$ ipython --no-banner

In [1]: import numpy as np

In [2]: import numpy.linalg as la

In [3]: np.set_printoptions(precision=1, suppress=True, linewidth=160)

In [4]: X = np.load("test0.npy")

In [5]: X
Out[5]: 
array([[6., 1., 1.],
       [1., 6., 1.],
       [1., 1., 6.]])

In [6]: # equal to its transpose

In [7]: vec = np.ones(3)

In [8]: for _ in range(4):
   ...:     vec = X @ vec
   ...:     vec /= la.norm(vec)
   ...:     print(round(vec @ X @ vec, 1))
   ...: 
8.0
8.0
8.0
8.0

In [9]: np.round(la.eigvalsh(X)[-1], 1)
Out[9]: np.float64(8.0)

In [10]: print(vec)
[0.6 0.6 0.6]

In [11]: evals, vecs = la.eig(X)

In [12]: np.sort(la.eigvals(la.inv(X)))
Out[12]: array([0.1, 0.2, 0.2])

In [13]: np.sort(la.eigvals(X.T))
Out[13]: array([5., 5., 8.])

In [14]: print(np.round(X @ vecs[:, 0] - evals[0] * vecs[:, 0], 1) + 0)
[0. 0. 0.]

In [15]: print(np.sort(la.eigvals(X @ X)))
[25. 25. 64.]

In [16]: evals
Out[16]: array([5., 8., 5.])

In [17]: assert X == X.T
Traceback (most recent call last):
  Cell In[17], line 1
    assert X == X.T
ValueError: The truth value of an array with more than one element is ambiguous. Use a.any() or a.all()


In [18]: round(float(la.det(X)), 1)
Out[18]: 200.0

In [19]: np.trace(X)
Out[19]: np.float64(18.0)

In [20]: (X - X.T) / 2
Out[20]: 
array([[0., 0., 0.],
       [0., 0., 0.],
       [0., 0., 0.]])

In [21]: rng = np.random.default_rng(88090)

In [22]: labels = rng.permutation(3)

In [23]: labels
Out[23]: array([2, 1, 0])

In [24]: other = X[labels][:, labels]

In [25]: other
Out[25]: 
array([[6., 1., 1.],
       [1., 6., 1.],
       [1., 1., 6.]])

In [26]: np.allclose(other, X)
Out[26]: True

In [27]: W0 = np.loadtxt("arr.csv", delimiter=",")

In [28]: W0
Out[28]: 
array([[  5.,  15.,   5., -10., -15.,  10., -10., -15.],
       [ -3.,  -9.,  -3.,   6.,   9.,  -6.,   6.,   9.],
       [  2.,   6.,   2.,  -4.,  -6.,   4.,  -4.,  -6.],
       [  0.,   0.,   0.,   0.,   0.,   0.,   0.,   0.],
       [  2.,   6.,   2.,  -4.,  -6.,   4.,  -4.,  -6.],
       [ -3.,  -9.,  -3.,   6.,   9.,  -6.,   6.,   9.],
       [  3.,   9.,   3.,  -6.,  -9.,   6.,  -6.,  -9.],
       [ -3.,  -9.,  -3.,   6.,   9.,  -6.,   6.,   9.],
       [ -1.,  -3.,  -1.,   2.,   3.,  -2.,   2.,   3.],
       [ -2.,  -6.,  -2.,   4.,   6.,  -4.,   4.,   6.]])

In [29]: # columns 0 and 2 are equal

In [30]: [round(float(x), 1) for x in la.svd(W0, compute_uv=False)[:3]]
Out[30]: [55.1, 0.0, 0.0]

In [31]: m1 = np.load("layer13.npy")

In [32]: m1.round(1) + 0
Out[32]: 
array([[  0.8,   7.6,  -4.2, -16.7,   2. ],
       [ -6.4,   8.8,  -7.1,  -2.3,  -5.7],
       [  4.4,  -1.7,   0.4,   2.1,  -2.9],
       [ -0.2,   2.5,  -0.9,  -0.3,  -5.1],
       [ -1.6,   4.2,  -4.2,  -0.2,  -4.3],
       [  4.7,  -1.4,   1. ,  -0.2,  -2.4],
       [  6.6,  -2.7,   5.5,  -3.8,  -2.5],
       [  5.8,  -0.7,  -0.3,  -4.1,   0.2],
       [  4.5,  -0.3,   0.4,  -2.8,  -1.6],
       [  0.1,   1.7,  -4. ,   3.7,  -4.2],
       [ -1.4,   4.3,  -3.5,  -1.7,  -4.1],
       [ -1.2,   4.1,  -3.9,  -1.2,  -3.8],
       [  4.2,   0.2,   0.6,  -3.9,  -1.6],
       [ -2.3,   4.3,  -6.4,   2.5,  -4.2],
       [ -1.3,   4.4,  -5.2,  -0.9,  -3.2],
       [  3.9,   2. ,  -2.4,  -6.9,   0.7],
       [ -1. ,   1.1,  -1.9,   6.7,  -7. ],
       [  6.6,  -4.1,   6.8,  -0.3,  -4.3],
       [  5.5,  -0.8,   0.6,  -3.8,  -0.6],
       [  1.1,   5.5,  -3. , -11.3,   0.1],
       [ -1.1,   2.8,  -2.1,   1.5,  -5.5],
       [  3.7,  -0.2,  -1.3,  -0.1,  -1.9],
       [  0.5,   3.7,  -1.4,  -5.7,  -2.8],
       [  3.9,   1.6,   1.1,  -8.4,  -0.9],
       [ -1.2,   6. ,  -5.9,  -5.8,  -1.4],
       [  5.9,   0.2,   1.7,  -8.7,   0.4],
       [  2.2,   3.5,  -4.4,  -6.5,   0.4],
       [ -2.2,   8.3,  -6.5, -10.5,  -0.6],
       [ -7.4,  11.2,  -8.9,  -6.6,  -4.3],
       [ 10.9,  -5.5,   5.7,  -4.4,   0.8],
       [  4.7,   0. ,  -1. ,  -3.5,  -0.3],
       [ -3.1,   7. ,  -7.4,  -3.6,  -2.6],
       [  0.8,   1.8,  -2.4,   0.6,  -3.7],
       [  1.1,   5.8,  -5.9, -10.6,   1.7],
       [ -6.9,  11.2,  -9.1,  -7.7,  -3.5],
       [ -1.5,   3.6,  -4.9,   1.6,  -4.3],
       [  5. ,   0.5,   0.1,  -6.4,   0.1]])

In [33]: Xc = m1 - m1.mean(axis=0)

In [34]: left, s, VT = la.svd(Xc, full_matrices=False)

In [35]: (np.sign(left[:, 0]) == np.sign(left[0, 0])).astype(int)
Out[35]: array([1, 1, 0, 0, 1, 0, 0, 0, 0, 0, 1, 1, 0, 1, 1, 0, 0, 0, 0, 1, 1, 0, 1, 0, 1, 0, 1, 1, 1, 0, 0, 1, 0, 1, 1, 1, 0])

In [36]: s.round(1) + 0
Out[36]: array([40.2, 31.2,  9.2,  0. ,  0. ])

In [37]: np.searchsorted(np.cumsum(s ** 2) / (s ** 2).sum(), 0.9) + 1
Out[37]: np.int64(2)

In [38]: E = np.loadtxt("case11.csv", delimiter=",")

In [39]: E
Out[39]: 
array([[ 5.,  1.,  2.,  0.,  5.,  5.,  0.,  5.,  1.,  5.],
       [ 4.,  1.,  5.,  3.,  5.,  5.,  0.,  4.,  1.,  3.],
       [ 2.,  3.,  2.,  0.,  3.,  1.,  5.,  1.,  4.,  4.],
       [ 3.,  0.,  2.,  0.,  4.,  5.,  1.,  4.,  3.,  4.],
       [ 3.,  0.,  1.,  5.,  3.,  0.,  4.,  1.,  3.,  4.],
       [ 0.,  4.,  3.,  2.,  5.,  4.,  1.,  0.,  2.,  4.],
       [ 5.,  0.,  4.,  3.,  3.,  3.,  5.,  0.,  1.,  5.],
       [21.,  5., 22., 12., 25., 25.,  0., 21.,  5., 17.]])

In [40]: other = W0[0, 0] * W0[1:] - np.outer(W0[1:, 0], W0[0])

In [41]: other
Out[41]: 
array([[0., 0., 0., 0., 0., 0., 0., 0.],
       [0., 0., 0., 0., 0., 0., 0., 0.],
       [0., 0., 0., 0., 0., 0., 0., 0.],
       [0., 0., 0., 0., 0., 0., 0., 0.],
       [0., 0., 0., 0., 0., 0., 0., 0.],
       [0., 0., 0., 0., 0., 0., 0., 0.],
       [0., 0., 0., 0., 0., 0., 0., 0.],
       [0., 0., 0., 0., 0., 0., 0., 0.],
       [0., 0., 0., 0., 0., 0., 0., 0.]])

In [42]: print(la.matrix_rank(other), la.matrix_rank(W0))
0 1

In [43]: gram = E.T @ E

In [44]: print(np.diag(gram))
[529.  52. 547. 191. 743. 726.  68. 500.  66. 412.]

In [45]: np.round(la.svd(E, compute_uv=False) ** 2, 1) + 0
Out[45]: array([3620. ,  121.6,   38.5,   29.8,   13.2,    6.9,    4.1,    0. ])

In [46]: np.allclose(gram, gram.T)
Out[46]: True

In [47]: left, s, VT = la.svd(E)

In [48]: vecs = VT[:(s > 1e-8).sum()]

In [49]: vec = E[6] + 4 * E[1] + rng.integers(2) * np.eye(10)[4]

In [50]: vec
Out[50]: array([21.,  4., 24., 15., 24., 23.,  5., 16.,  5., 17.])

In [51]: la.matrix_rank(np.vstack([E, vec]))
Out[51]: np.int64(8)

In [52]: print(np.round(vecs.T @ vecs, 1) + 0)
[[ 0.7 -0.1  0.1  0.   0.  -0.1  0.2  0.3 -0.3  0.2]
 [-0.1  0.8  0.1 -0.1  0.3 -0.2  0.   0.  -0.1  0.1]
 [ 0.1  0.1  0.8  0.1  0.   0.2  0.2  0.   0.  -0.3]
 [ 0.  -0.1  0.1  0.9  0.2 -0.1 -0.1 -0.1  0.   0. ]
 [ 0.   0.3  0.   0.2  0.4  0.2 -0.1  0.1  0.1  0.2]
 [-0.1 -0.2  0.2 -0.1  0.2  0.7 -0.1 -0.1  0.   0.2]
 [ 0.2  0.   0.2 -0.1 -0.1 -0.1  0.7 -0.2  0.3  0.2]
 [ 0.3  0.   0.  -0.1  0.1 -0.1 -0.2  0.7  0.2 -0.1]
 [-0.3 -0.1  0.   0.   0.1  0.   0.3  0.2  0.7  0. ]
 [ 0.2  0.1 -0.3  0.   0.2  0.2  0.2 -0.1  0.   0.6]]

In [53]: np.allclose(vecs.T @ vecs @ vec, vec)
Out[53]: False

In [54]: np.diag(vecs.T @ vecs)
Out[54]: array([0.7, 0.8, 0.8, 0.9, 0.4, 0.7, 0.7, 0.7, 0.7, 0.6])

In [55]: la.cond(E) > 100
Out[55]: np.True_

In [56]: np.argsort(-la.norm(E, axis=0).round(6), kind="stable")[:3]
Out[56]: array([4, 5, 2])

In [57]: feats = np.loadtxt("data.csv", delimiter=",")

In [58]: feats
Out[58]: 
array([[-2.,  1.,  1.,  1.,  1.,  1.,  1.,  1.],
       [ 1., -2.,  1.,  1.,  1.,  1.,  1.,  1.],
       [ 1.,  1., -2.,  1.,  1.,  1.,  1.,  1.],
       [ 1.,  1.,  1., -2.,  1.,  1.,  1.,  1.],
       [ 1.,  1.,  1.,  1., -2.,  1.,  1.,  1.],
       [ 1.,  1.,  1.,  1.,  1., -2.,  1.,  1.],
       [ 1.,  1.,  1.,  1.,  1.,  1., -2.,  1.],
       [ 1.,  1.,  1.,  1.,  1.,  1.,  1., -2.]])

In [59]: # equal to its transpose

In [60]: O, r_ = la.qr(feats)

In [61]: O
Out[61]: 
array([[-0.6,  0.4,  0.4,  0.3,  0.3,  0.3, -0.2, -0.2],
       [ 0.3, -0.7,  0.4,  0.3,  0.3,  0.3, -0.2, -0.2],
       [ 0.3,  0.3, -0.7,  0.3,  0.3,  0.3, -0.2, -0.2],
       [ 0.3,  0.3,  0.2, -0.8,  0.3,  0.3, -0.2, -0.2],
       [ 0.3,  0.3,  0.2,  0.2, -0.8,  0.3, -0.2, -0.2],
       [ 0.3,  0.3,  0.2,  0.2,  0.2, -0.8, -0.2, -0.2],
       [ 0.3,  0.3,  0.2,  0.2,  0.2,  0.2,  0.8, -0.2],
       [ 0.3,  0.3,  0.2,  0.2,  0.2,  0.2, -0.1,  0.8]])

In [62]: np.round(O.T @ O, 1) + 0
Out[62]: 
array([[1., 0., 0., 0., 0., 0., 0., 0.],
       [0., 1., 0., 0., 0., 0., 0., 0.],
       [0., 0., 1., 0., 0., 0., 0., 0.],
       [0., 0., 0., 1., 0., 0., 0., 0.],
       [0., 0., 0., 0., 1., 0., 0., 0.],
       [0., 0., 0., 0., 0., 1., 0., 0.],
       [0., 0., 0., 0., 0., 0., 1., 0.],
       [0., 0., 0., 0., 0., 0., 0., 1.]])

In [63]: np.trace(O @ O.T)
Out[63]: np.float64(8.0)

In [64]: round(abs(r_[0, 0]), 1), round(la.norm(feats[:, 0]), 1)
Out[64]: (np.float64(3.3), np.float64(3.3))

In [65]: np.abs(np.diag(r_))
Out[65]: array([3.3, 3.3, 3.2, 3.2, 3.2, 3.2, 3.1, 3.1])

In [66]: data = np.loadtxt("mat.csv", delimiter=",")

In [67]: data
Out[67]: 
array([[1. , 0.7, 0.5, 0.3, 0.2, 0.2, 0.1, 0.1, 0.1, 0. ],
       [0.7, 1. , 0.7, 0.5, 0.3, 0.2, 0.2, 0.1, 0.1, 0.1],
       [0.5, 0.7, 1. , 0.7, 0.5, 0.3, 0.2, 0.2, 0.1, 0.1],
       [0.3, 0.5, 0.7, 1. , 0.7, 0.5, 0.3, 0.2, 0.2, 0.1],
       [0.2, 0.3, 0.5, 0.7, 1. , 0.7, 0.5, 0.3, 0.2, 0.2],
       [0.2, 0.2, 0.3, 0.5, 0.7, 1. , 0.7, 0.5, 0.3, 0.2],
       [0.1, 0.2, 0.2, 0.3, 0.5, 0.7, 1. , 0.7, 0.5, 0.3],
       [0.1, 0.1, 0.2, 0.2, 0.3, 0.5, 0.7, 1. , 0.7, 0.5],
       [0.1, 0.1, 0.1, 0.2, 0.2, 0.3, 0.5, 0.7, 1. , 0.7],
       [0. , 0.1, 0.1, 0.1, 0.2, 0.2, 0.3, 0.5, 0.7, 1. ]])

In [68]: # symmetric

In [69]: theta = np.radians(120)

In [70]: r_ = np.eye(10)

In [71]: r_[5, 5] = r_[2, 2] = np.cos(theta)

In [72]: r_[5, 2], r_[2, 5] = -np.sin(theta), np.sin(theta)

In [73]: print(r_)
[[ 1.   0.   0.   0.   0.   0.   0.   0.   0.   0. ]
 [ 0.   1.   0.   0.   0.   0.   0.   0.   0.   0. ]
 [ 0.   0.  -0.5  0.   0.   0.9  0.   0.   0.   0. ]
 [ 0.   0.   0.   1.   0.   0.   0.   0.   0.   0. ]
 [ 0.   0.   0.   0.   1.   0.   0.   0.   0.   0. ]
 [ 0.   0.  -0.9  0.   0.  -0.5  0.   0.   0.   0. ]
 [ 0.   0.   0.   0.   0.   0.   1.   0.   0.   0. ]
 [ 0.   0.   0.   0.   0.   0.   0.   1.   0.   0. ]
 [ 0.   0.   0.   0.   0.   0.   0.   0.   1.   0. ]
 [ 0.   0.   0.   0.   0.   0.   0.   0.   0.   1. ]]

In [74]: other = data @ r_.T

In [75]: print(np.abs(other - data).max(axis=0))
[0.  0.  1.2 0.  0.  1.8 0.  0.  0.  0. ]

In [76]: np.allclose(la.norm(data, axis=1), la.norm(other, axis=1))
Out[76]: True

In [77]: la.svd(data, compute_uv=False), la.svd(other, compute_uv=False)
Out[77]: 
(array([4.2, 2.2, 1.3, 0.8, 0.5, 0.3, 0.3, 0.2, 0.2, 0.1]),
 array([4.2, 2.2, 1.3, 0.8, 0.5, 0.3, 0.3, 0.2, 0.2, 0.1]))

In [78]: other
Out[78]: 
array([[ 1. ,  0.7, -0.1,  0.3,  0.2, -0.5,  0.1,  0.1,  0.1,  0. ],
       [ 0.7,  1. , -0.2,  0.5,  0.3, -0.7,  0.2,  0.1,  0.1,  0.1],
       [ 0.5,  0.7, -0.2,  0.7,  0.5, -1. ,  0.2,  0.2,  0.1,  0.1],
       [ 0.3,  0.5,  0.1,  1. ,  0.7, -0.9,  0.3,  0.2,  0.2,  0.1],
       [ 0.2,  0.3,  0.4,  0.7,  1. , -0.8,  0.5,  0.3,  0.2,  0.2],
       [ 0.2,  0.2,  0.7,  0.5,  0.7, -0.8,  0.7,  0.5,  0.3,  0.2],
       [ 0.1,  0.2,  0.5,  0.3,  0.5, -0.5,  1. ,  0.7,  0.5,  0.3],
       [ 0.1,  0.1,  0.3,  0.2,  0.3, -0.4,  0.7,  1. ,  0.7,  0.5],
       [ 0.1,  0.1,  0.2,  0.2,  0.2, -0.2,  0.5,  0.7,  1. ,  0.7],
       [ 0. ,  0.1,  0.1,  0.1,  0.2, -0.2,  0.3,  0.5,  0.7,  1. ]])

In [79]: print(np.round(la.det(r_), 1), np.trace(r_))
1.0 7.0
